In [1]: import numpy as np

In [2]: np.set_printoptions(precision=3, suppress=True, linewidth=160)

In [3]: data = np.load("run19.npy")

In [4]: data
Out[4]: 
array([[ 0.019, -0.096,  0.019,  0.096],
       [-0.096,  0.481, -0.096, -0.481],
       [ 0.019, -0.096,  0.019,  0.096],
       [ 0.096, -0.481,  0.096,  0.481]])

In [5]: # rows 0 and 2 are equal

In [6]: Uu, sig, Vh = np.linalg.svd(data)

In [7]: V = Vh[:(sig > 1e-8).sum()]

In [8]: rng = np.random.default_rng(660220)

In [9]: x = data[1] + 4 * data[3] + rng.integers(2) * np.eye(4)[1]

In [10]: x
Out[10]: array([ 0.288, -1.442,  0.288,  1.442])

In [11]: np.diag(V.T @ V)
Out[11]: array([0.019, 0.481, 0.019, 0.481])

In [12]: Y = np.array([[0, 0, 1, 1], [3, 1, 0, 0], [0, 1, 1, 3], [0, 3, 1, 2]])

In [13]: M = np.tril(Y)

In [14]: M
Out[14]: 
array([[0, 0, 0, 0],
       [3, 1, 0, 0],
       [0, 1, 1, 0],
       [0, 3, 1, 2]])

In [15]: M @ M
Out[15]: 
array([[ 0,  0,  0,  0],
       [ 3,  1,  0,  0],
       [ 3,  2,  1,  0],
       [ 9, 10,  3,  4]])

In [16]: np.trace(M)
Out[16]: np.int64(4)

In [17]: np.sort(np.abs(np.linalg.eigvals(M)))
Out[17]: array([0., 1., 1., 2.])

In [18]: data @ np.linalg.pinv(data) @ data
Out[18]: 
array([[ 0.019, -0.096,  0.019,  0.096],
       [-0.096,  0.481, -0.096, -0.481],
       [ 0.019, -0.096,  0.019,  0.096],
       [ 0.096, -0.481,  0.096,  0.481]])

In [19]: np.linalg.lstsq(data[:-1].T, data[-1])[2]
Out[19]: np.int32(1)

In [20]: np.round(np.trace(np.linalg.pinv(data) @ data), 3)
Out[20]: np.float64(1.0)

In [21]: np.allclose(data[:-1].T @ np.linalg.lstsq(data[:-1].T, data[-1])[0], data[-1])
Out[21]: True

In [22]: Y = M + rng.integers(-2, 3, (4, 3)) @ rng.integers(-2, 3, (3, 4))

In [23]: Y
Out[23]: 
array([[ 2,  0,  3,  0],
       [ 5,  5,  2,  4],
       [ 0, -4, -3, -5],
       [ 0,  3,  1,  2]])

In [24]: np.linalg.matrix_rank(Y - M, tol=1e-8)
Out[24]: np.int64(3)

In [25]: np.linalg.svd(Y - M, compute_uv=False)
Out[25]: array([10.265,  3.228,  1.793,  0.   ])

In [26]: np.abs(Y - M).sum(axis=1)
Out[26]: array([ 5, 12, 14,  0])

In [27]: Y - M
Out[27]: 
array([[ 2,  0,  3,  0],
       [ 2,  4,  2,  4],
       [ 0, -5, -4, -5],
       [ 0,  0,  0,  0]])

In [28]: A = np.load("layer5.npy")

In [29]: A
Out[29]: 
array([[ 2,  1,  2],
       [ 3,  4,  2],
       [ 8,  8,  2],
       [11, 13,  7],
       [16, 17,  9],
       [17, 17, 14],
       [18, 19, 17],
       [22, 19, 19],
       [27, 23, 19],
       [27, 23, 24],
       [32, 27, 25],
       [37, 32, 25],
       [41, 33, 26]])

In [30]: t3 = np.stack([A, 4 * A, A[::-1]])

In [31]: t3.sum(axis=0)
Out[31]: 
array([[ 51,  38,  36],
       [ 52,  52,  35],
       [ 72,  67,  35],
       [ 82,  88,  59],
       [107, 108,  64],
       [107, 104,  89],
       [108, 114, 102],
       [127, 112, 109],
       [151, 132, 104],
       [146, 128, 127],
       [168, 143, 127],
       [188, 164, 127],
       [207, 166, 132]])

In [32]: np.linalg.norm(t3, axis=(1, 2))
Out[32]: array([128., 512., 128.])

In [33]: (t3 @ A.T).shape
Out[33]: (3, 13, 13)

In [34]: t3.shape
Out[34]: (3, 13, 3)

In [35]: Uu, sig, Vh = np.linalg.svd(A)

In [36]: sig
Out[36]: array([127.616,   8.451,   5.172])

In [37]: np.argmax(sig[:-1] / (sig[1:] + 1e-6)) + 1
Out[37]: np.int64(1)

In [38]: Y = Uu[:, :1] @ np.diag(sig[:1]) @ Vh[:1]

In [39]: np.round(np.linalg.norm(A - Y) / np.linalg.norm(A), 3)
Out[39]: np.float64(0.077)

In [40]: Xs = A - A.mean(axis=0)

In [41]: Uu, sig, Vh = np.linalg.svd(Xs, full_matrices=False)

In [42]: Vh[0] * np.sign(Vh[0, np.abs(Vh[0]).argmax()])
Out[42]: array([0.679, 0.538, 0.501])

In [43]: np.abs(Vh[0]).argmax()
Out[43]: np.int64(0)

In [44]: np.abs(Uu[:, 0]).argmax()
Out[44]: np.int64(0)

In [45]: np.abs(Vh[-1])
Out[45]: array([0.647, 0.76 , 0.06 ])

In [46]: sig ** 2 / (sig ** 2).sum()
Out[46]: array([0.979, 0.017, 0.004])

In [47]: sig
Out[47]: array([62.985,  8.259,  4.257])

In [48]: cent = A[[5, 3]].astype(float)

In [49]: for _ in range(6):
    ...:     labels = np.linalg.norm(A[:, None] - cent, axis=-1).argmin(axis=1)
    ...:     cent = np.array([A[labels == j].mean(axis=0) for j in range(2)])
    ...: 

In [50]: labels
Out[50]: array([1, 1, 1, 1, 1, 0, 0, 0, 0, 0, 0, 0, 0])

In [51]: np.bincount(labels)
Out[51]: array([8, 5])

In [52]: cent
Out[52]: 
array([[27.625, 24.125, 21.125],
       [ 8.   ,  8.6  ,  4.4  ]])

In [53]: F = np.array([[6, 1, 4, 2], [1, 6, 0, 1], [4, 0, 6, 3], [2, 1, 3, 4]])

In [54]: F
Out[54]: 
array([[6, 1, 4, 2],
       [1, 6, 0, 1],
       [4, 0, 6, 3],
       [2, 1, 3, 4]])

In [55]: # equal to its transpose

In [56]: rank = np.linalg.matrix_rank(M)

In [57]: rank
Out[57]: np.int64(3)

In [58]: ns = np.linalg.svd(M)[2][rank:].T

In [59]: np.linalg.matrix_rank(M.T @ M), np.linalg.matrix_rank(M @ M.T)
Out[59]: (np.int64(3), np.int64(3))

In [60]: ns.shape
Out[60]: (4, 1)

In [61]: np.allclose(M @ ns, 0)
Out[61]: True

In [62]: [int(np.linalg.matrix_rank(M[:, :j + 1])) for j in range(4)]
Out[62]: [1, 2, 3, 3]

In [63]: x = np.array([1, 0, 1, 0])

In [64]: y = F @ x

In [65]: b, lr = np.zeros(4), 1 / np.linalg.norm(F, 2) ** 2

In [66]: for i in range(150):
    ...:     b -= lr * F.T @ (F @ b - y)
    ...:     if i % 50 == 0: print(i, round(np.linalg.norm(F @ b - y), 3))
    ...: 
0 1.929
50 0.218
100 0.112

In [67]: b
Out[67]: array([ 1.019, -0.01 ,  0.967,  0.026])

In [68]: np.round(np.linalg.cond(F), 3)
Out[68]: np.float64(9.037)

In [69]: Y = np.linalg.inv(F)

In [70]: round(float(np.linalg.slogdet(F)[0]), 3)
Out[70]: 1.0

In [71]: (np.abs(Y) > 1e-9).astype(int)
Out[71]: 
array([[1, 1, 1, 1],
       [1, 1, 1, 1],
       [1, 1, 1, 1],
       [1, 1, 1, 1]])

In [72]: Y
Out[72]: 
array([[ 0.317, -0.057, -0.223,  0.023],
       [-0.057,  0.189,  0.075, -0.075],
       [-0.223,  0.075,  0.43 , -0.23 ],
       [ 0.023, -0.075, -0.23 ,  0.43 ]])

In [73]: round(np.linalg.cond(F), 3)
Out[73]: np.float64(9.037)

In [74]: np.linalg.det(F) * Y
Out[74]: 
array([[ 84., -15., -59.,   6.],
       [-15.,  50.,  20., -20.],
       [-59.,  20., 114., -61.],
       [  6., -20., -61., 114.]])

In [75]: np.round(np.linalg.inv(Y), 3) + 0
Out[75]: 
array([[6., 1., 4., 2.],
       [1., 6., 0., 1.],
       [4., 0., 6., 3.],
       [2., 1., 3., 4.]])

In [76]: K = np.loadtxt("dump.csv", delimiter=",")

In [77]: K
Out[77]: 
array([[0.231, 0.231, 0.154, 0.385],
       [0.125, 0.625, 0.25 , 0.   ],
       [0.071, 0.357, 0.429, 0.143],
       [0.083, 0.167, 0.25 , 0.5  ]])

In [78]: w1 = np.array([[2, 4, -5, -2, 5],
    ...:     [-5, -3, 4, 5, 3],
    ...:     [-3, 4, -3, 3, 5],
    ...:     [-1, -1, -3, 4, 1]])

In [79]: b = np.array([0, 3, 2, 2, 1])

In [80]: act = np.maximum(K @ w1 + b, 0)

In [81]: np.linalg.matrix_rank(act)
Out[81]: np.int64(4)

In [82]: (act > 0).astype(int)
Out[82]: 
array([[0, 1, 1, 1, 1],
       [0, 1, 1, 1, 1],
       [0, 1, 1, 1, 1],
       [0, 1, 0, 1, 1]])

In [83]: (act > 0).mean(axis=0)
Out[83]: array([0.  , 1.  , 0.75, 1.  , 1.  ])

In [84]: cent = np.array([[-2, 1], [-1, 1], [2, 1], [-1, -1], [-1, -1]])

In [85]: (act @ cent).round(6).argmax(axis=1)
Out[85]: array([1, 1, 1, 1])

In [86]: w1 @ cent
Out[86]: 
array([[-21,  -2],
       [ 13, -12],
       [-12, -10],
       [ -8, -10]])

In [87]: Y = np.linalg.inv(K)

In [88]: np.allclose(Y, K.T)
Out[88]: False

In [89]: round(float(np.linalg.slogdet(K)[0]), 3)
Out[89]: 1.0

In [90]: np.round(np.linalg.inv(Y), 3) + 0
Out[90]: 
array([[0.231, 0.231, 0.154, 0.385],
       [0.125, 0.625, 0.25 , 0.   ],
       [0.071, 0.357, 0.429, 0.143],
       [0.083, 0.167, 0.25 , 0.5  ]])

In [91]: round(np.linalg.cond(K), 3)
Out[91]: np.float64(12.258)

In [92]: round(float(np.linalg.det(K) * np.linalg.det(Y)), 3)
Out[92]: 1.0

In [93]: cent = 10 * np.array([[0.0, -1.0, -0.3], [-1.4, 0.3, 0.2], [-1.3, 0.9, 0.0]])

In [94]: labels = rng.integers(0, 3, 13)

In [95]: W0 = cent[labels] + rng.normal(size=(13, 3))

In [96]: W0
Out[96]: 
array([[-14.07 ,   9.623,   0.012],
       [-15.117,   1.94 ,   0.056],
       [-13.356,   7.736,   0.528],
       [-13.864,   8.684,   0.031],
       [-14.843,   2.271,   3.033],
       [  0.835,  -9.935,  -0.987],
       [-15.33 ,   3.756,   2.407],
       [ -0.211, -10.739,  -2.64 ],
       [-12.771,   1.478,   2.685],
       [-11.474,   7.157,   0.216],
       [-14.496,   2.767,   2.841],
       [-13.597,  10.041,  -1.219],
       [ -0.97 , -10.533,  -2.58 ]])

In [97]: x = np.array([1, 2, -2])

In [98]: y = W0 @ x

In [99]: np.linalg.lstsq(W0, y)[0]
Out[99]: array([ 1.,  2., -2.])

In [100]: np.round(np.linalg.pinv(W0) @ W0, 3) + 0
Out[100]: 
array([[1., 0., 0.],
       [0., 1., 0.],
       [0., 0., 1.]])

In [101]: np.linalg.solve(W0.T @ W0, W0.T @ y)
Out[101]: array([ 1.,  2., -2.])

In [102]: y = y + 0.3 * rng.normal(size=13)

In [103]: y
Out[103]: array([  4.33 , -11.011,   0.826,   3.813, -16.317, -17.158, -13.61 , -16.252, -14.885,   2.495, -14.949,   8.692, -17.099])

In [104]: b, *_ = np.linalg.lstsq(W0, y)

In [105]: b
Out[105]: array([ 1.01 ,  1.997, -2.002])

In [106]: round(float(np.linalg.norm(y - W0 @ b)), 3)
Out[106]: 1.423

In [107]: np.trace(data)
Out[107]: np.float64(1.0)

In [108]: np.allclose(data @ data.T, data.T @ data)
Out[108]: True

In [109]: np.round(np.linalg.det(data), 3)
Out[109]: np.float64(0.0)

In [110]: np.round(np.sort(np.abs(np.linalg.eigvals(data))), 3) + 0
Out[110]: array([0., 0., 0., 1.])

In [111]: np.linalg.matrix_power(data, 4)
Out[111]: 
array([[ 0.019, -0.096,  0.019,  0.096],
       [-0.096,  0.481, -0.096, -0.481],
       [ 0.019, -0.096,  0.019,  0.096],
       [ 0.096, -0.481,  0.096,  0.481]])

In [112]: (data + data.T) / 2
Out[112]: 
array([[ 0.019, -0.096,  0.019,  0.096],
       [-0.096,  0.481, -0.096, -0.481],
       [ 0.019, -0.096,  0.019,  0.096],
       [ 0.096, -0.481,  0.096,  0.481]])

In [113]: np.round(np.abs(np.linalg.eigvals(data)).max(), 3)
Out[113]: np.float64(1.0)

In [114]: (data - data.T) / 2
Out[114]: 
array([[0., 0., 0., 0.],
       [0., 0., 0., 0.],
       [0., 0., 0., 0.],
       [0., 0., 0., 0.]])

In [115]: labels = W0[:, 1] > np.median(W0[:, 1])

In [116]: r0 = W0[labels].mean(axis=0) - W0[~labels].mean(axis=0)

In [117]: np.argsort(-np.abs(r0).round(6), kind="stable")
Out[117]: array([1, 0, 2])

In [118]: r0
Out[118]: array([-5.39 , 11.083, -0.015])

In [119]: labels.astype(int)
Out[119]: array([1, 0, 1, 1, 0, 0, 1, 0, 0, 1, 0, 1, 0])

In [120]: D = np.linalg.norm(W0[:, None] - W0[None], axis=-1)

In [121]: np.unravel_index(D.round(6).argmax(), D.shape)
Out[121]: (np.int64(0), np.int64(7))

In [122]: np.linalg.matrix_rank(D ** 2)
Out[122]: np.int64(5)

In [123]: D[:5, :5]
Out[123]: 
array([[0.   , 7.754, 2.083, 0.961, 7.986],
       [7.754, 0.   , 6.076, 6.86 , 3.008],
       [2.083, 6.076, 0.   , 1.185, 6.193],
       [0.961, 6.86 , 1.185, 0.   , 7.148],
       [7.986, 3.008, 6.193, 7.148, 0.   ]])

In [124]: D.mean(axis=1).argmax()
Out[124]: np.int64(5)

In [125]: cent = W0[[8, 5]].astype(float)

In [126]: for _ in range(5):
     ...:     labels = np.linalg.norm(W0[:, None] - cent, axis=-1).argmin(axis=1)
     ...:     cent = np.array([W0[labels == j].mean(axis=0) for j in range(2)])
     ...: 

In [127]: labels
Out[127]: array([0, 0, 0, 0, 0, 1, 0, 1, 0, 0, 0, 0, 1])

In [128]: cent[1] - cent[0]
Out[128]: array([ 13.776, -15.947,  -3.128])

In [129]: cent
Out[129]: 
array([[-13.892,   5.545,   1.059],
       [ -0.115, -10.402,  -2.069]])

In [130]: np.abs(cent[1] - cent[0]).argmax()
Out[130]: np.int64(1)

In [131]: np.bincount(labels)
Out[131]: array([10,  3])
